In [1]: import numpy as np

In [2]: np.set_printoptions(precision=2, suppress=True, linewidth=160)

In [3]: J = np.load("a.npy")

In [4]: print(J)
[[ 2 -2  2 -2]
 [ 2 -1  2 -1]
 [ 0  0  4 -4]
 [ 0  0  4 -2]]

In [5]: M2 = J / np.sqrt((J ** 2).mean(axis=1, keepdims=True))

In [6]: print(np.linalg.norm(M2, axis=1))
[2. 2. 2. 2.]

In [7]: print(np.linalg.matrix_rank(J - J.mean(axis=1, keepdims=True)))
3

In [8]: print(J - J.mean(axis=1, keepdims=True))
[[ 2.  -2.   2.  -2. ]
 [ 1.5 -1.5  1.5 -1.5]
 [ 0.   0.   4.  -4. ]
 [-0.5 -0.5  3.5 -2.5]]

In [9]: rng = np.random.default_rng(53)

In [10]: z = rng.permutation(4)

In [11]: print(z)
[0 2 1 3]

In [12]: M2 = J[z][:, z]

In [13]: print(np.trace(M2))
3

In [14]: print(np.sort(np.abs(np.linalg.eigvals(M2))))
[1.41 1.41 2.83 2.83]

In [15]: print(np.diag(M2))
[ 2  4 -1 -2]

In [16]: x0 = np.array([0, 2, 2, 1])

In [17]: h = np.maximum(J @ x0, 0)

In [18]: print(J.T @ h)
[  2  -1  42 -29]

In [19]: print(np.tanh(J @ x0))
[-0.96  0.76  1.    1.  ]

In [20]: print(np.maximum(J @ (3 * x0), 0))
[ 0  3 12 18]

In [21]: print(J * (h > 1e-9)[:, None])
[[ 0  0  0  0]
 [ 2 -1  2 -1]
 [ 0  0  4 -4]
 [ 0  0  4 -2]]

In [22]: print(h)
[0 1 4 6]

In [23]: u = np.array([0, 4, 5, -3])

In [24]: M2 = J + np.outer(u, np.eye(4)[0])

In [25]: print(np.linalg.matrix_rank(M2 - J))
1

In [26]: print(np.linalg.matrix_rank(np.linalg.inv(M2) - np.linalg.inv(J), tol=1e-8))
1

In [27]: arr = np.load("block5.npy")

In [28]: print(arr)
[[11  6  7  7 12 13 15  6  9 12 11]
 [ 5  4  7  4  4  7  9  4  5  6  5]
 [ 3  1  5  4  5  3  5  2  3  6  5]
 [ 0  4  4  4  3  4  5  2  3  4  1]
 [ 2  0  5  4  4  3  6  3  3  3  3]
 [ 1  1  4  6  7  6  5  1  6  7  4]
 [ 4  1  3  5  5  6  9  3  7  7  5]
 [ 9  4  8  6 11 12 14  7 10 13 12]
 [ 2  1  4  2  6  5  4  3  2  4  1]
 [ 0  1  1  2  3  2  2  0  1  2  0]
 [ 6  1  4  2  5  6  8  5  5  7  5]
 [ 5  2  5  5  8  8  6  3  5  6  4]
 [ 7  4  5  3  7  8  7  4  4  5  7]
 [ 7  8 11 10 13 15 15  7 10 11  9]
 [ 0  4  6  7  6  7  8  3  6  6  2]
 [ 2  3  3  3  5  5  6  2  3  3  4]
 [ 2  3  3  3  5  5  6  2  3  3  4]
 [ 6  4  2  2  4  5  9  3  4  6  7]
 [ 6  5  7  9  8 13 11  3 11  9  7]
 [ 6  2  5  7 10  9  9  3  8  8  5]
 [ 0  0  0  0  0  0  0  0  0  0  0]
 [ 1  3  4  3  1  3  3  2  4  5  4]
 [ 8  5  8  7  6 10 11  4  8  8  8]
 [ 4  2  4  7  8  8 11  3  8  9  5]
 [ 4  2  3  3  4  5  5  2  4  8  6]
 [ 4  1  1  2  2  3  6  2  4  5  4]
 [ 1  0  0  2  2  1  3  0  3  2  1]
 [ 5  1  4  0  3  5  5  5  2  5  4]
 [ 1  0  1  1  1  1  0  0  2  3  3]
 [ 7  9 12 10  8 13 15  6 11  8 10]
 [ 3  3  7  4  2  3  6  4  4  6  6]
 [ 5  3  9  6  9  9 11  5  8  7  4]
 [ 4  1  2  4  3  4  2  0  5  5  6]
 [ 3  1  1  0  0  2  3  2  1  3  3]
 [ 3  0  3  3  3  1  6  2  3  3  3]
 [ 4  1  2  1  1  3  3  2  3  6  6]
 [ 5  4  7  7  6  8  8  2  7  5  5]
 [10  5  4  6  7  9 11  3  9 11 13]
 [ 9  3  7  6  9 11  9  5  8 12 10]
 [ 0  3  3  3  3  5  3  0  4  2  0]
 [ 7  7  8  8  8 11 15  6 11 13 12]
 [ 1  0  1  1  1  1  0  0  2  3  3]
 [ 4  1  3  8  7  7  8  1  9  6  5]
 [ 0  3  3  2  0  2  3  2  2  2  1]
 [ 0  2  2  1  0  3  1  0  3  0  0]
 [10  8  9  6  5  9 14  7  6  9 12]
 [ 1  0  3  4  4  4  3  1  5  5  4]]

In [29]: # row 16 repeats row 15

In [30]: def softmax(z):
    ...:     e = np.exp(z - z.max(axis=-1, keepdims=True))
    ...:     return e / e.sum(axis=-1, keepdims=True)
    ...: 

In [31]: print(softmax(J).sum(axis=1))
[1. 1. 1. 1.]

In [32]: print(softmax(J[1] + 3))
[0.48 0.02 0.48 0.02]

In [33]: print(np.round(softmax(10 * J[1]), 2) + 0)
[0.5 0.  0.5 0. ]

In [34]: scores = J @ J.T / np.sqrt(4)

In [35]: print(softmax(scores).round(6).argmax(axis=1))
[0 0 2 2]

In [36]: print(np.round(softmax(scores), 2) + 0)
[[0.44 0.06 0.44 0.06]
 [0.37 0.13 0.37 0.13]
 [0.   0.   0.98 0.02]
 [0.   0.   0.88 0.12]]

In [37]: print(np.round(softmax(scores + np.triu(np.full(scores.shape, -np.inf), 1)), 2) + 0)
[[1.   0.   0.   0.  ]
 [0.73 0.27 0.   0.  ]
 [0.   0.   1.   0.  ]
 [0.   0.   0.88 0.12]]

In [38]: z = arr[:, 7] > np.median(arr[:, 7])

In [39]: u = arr[z].mean(axis=0) - arr[~z].mean(axis=0)

In [40]: print(z.astype(int))
[1 1 0 0 0 0 0 1 0 0 1 0 1 1 0 0 0 0 0 0 0 0 1 0 0 0 0 1 0 1 1 1 0 0 0 0 0 0 1 0 1 0 0 0 0 1 0]

In [41]: print(round((((arr - arr.mean(axis=0)) @ u > 0) == z).mean(), 2))
0.74

In [42]: F = np.load("mat.npy")

In [43]: print(F)
[[  0.7  -0.8   1.7   0.6   1.3   1.2  -0.3   0.8   0.4  22.   -1.1  -1.9]
 [  0.5   0.1  -1.9  -1.   -0.6  -0.7  -0.7  -0.4  -0.4  22.   -1.7  -0.3]
 [  0.2   0.9   0.7   1.2   1.   -0.5  -0.5   2.2  -1.3  22.   -0.5  -0.4]
 [  0.7   2.3   1.5   0.    1.2  -0.8  -1.1  -1.8   0.5  16.   -2.   -0.6]
 [ -0.6  -0.3   1.1   0.9  -0.6  -0.8   0.9   0.1   0.5  -2.    0.2  -1.3]
 [ -0.6  -1.1   0.    2.    0.   -0.2   1.   -0.6  -1.5  -6.   -0.3  -1.1]
 [  1.5  -1.2  -0.9  -0.5   2.2   0.5   1.9   0.1   1.9   0.   -0.1  -0.2]
 [  0.5  -0.3  -1.   -0.5  -0.6   0.1   1.3   3.    0.3  26.    3.4  -0.1]
 [ -2.    0.7  -0.8  -0.2  -0.4  -1.5   1.4   2.    1.  -20.   -0.8  -0.6]
 [  0.6  -0.5   2.4  -0.5  -0.4   1.9   0.8   0.3  -1.    4.    2.2   0.4]]

In [44]: # column 9 dominates

In [45]: M2 = F / np.sqrt((F ** 2).mean(axis=1, keepdims=True))

In [46]: print(np.linalg.norm(M2, axis=1))
[3.46 3.46 3.46 3.46 3.46 3.46 3.46 3.46 3.46 3.46]

In [47]: print(np.linalg.matrix_rank(F - F.mean(axis=1, keepdims=True)))
10

In [48]: print(np.linalg.matrix_rank(M2) == np.linalg.matrix_rank(F))
True

In [49]: print(M2[7])
[ 0.07 -0.04 -0.13 -0.07 -0.08  0.01  0.17  0.39  0.04  3.4   0.45 -0.01]

In [50]: M2 = F + rng.integers(-2, 3, (10, 1)) @ rng.integers(-2, 3, (1, 12))

In [51]: print(M2)
[[  2.7  -2.8   2.7   1.6   3.3   3.2   0.7   1.8  -0.6  24.   -2.1  -3.9]
 [  4.5  -3.9   0.1   1.    3.4   3.3   1.3   1.6  -2.4  26.   -3.7  -4.3]
 [ -1.8   2.9  -0.3   0.2  -1.   -2.5  -1.5   1.2  -0.3  20.    0.5   1.6]
 [  0.7   2.3   1.5   0.    1.2  -0.8  -1.1  -1.8   0.5  16.   -2.   -0.6]
 [  3.4  -4.3   3.1   2.9   3.4   3.2   2.9   2.1  -1.5   2.   -1.8  -5.3]
 [ -2.6   0.9  -1.    1.   -2.   -2.2   0.   -1.6  -0.5  -8.    0.7   0.9]
 [ -2.5   2.8  -2.9  -2.5  -1.8  -3.5  -0.1  -1.9   3.9  -4.    1.9   3.8]
 [ -3.5   3.7  -3.   -2.5  -4.6  -3.9  -0.7   1.    2.3  22.    5.4   3.9]
 [  0.   -1.3   0.2   0.8   1.6   0.5   2.4   3.    0.  -18.   -1.8  -2.6]
 [  2.6  -2.5   3.4   0.5   1.6   3.9   1.8   1.3  -2.    6.    1.2  -1.6]]

In [52]: print(np.round(np.linalg.svd(M2 - F, compute_uv=False), 2) + 0)
[25.1  0.   0.   0.   0.   0.   0.   0.   0.   0. ]
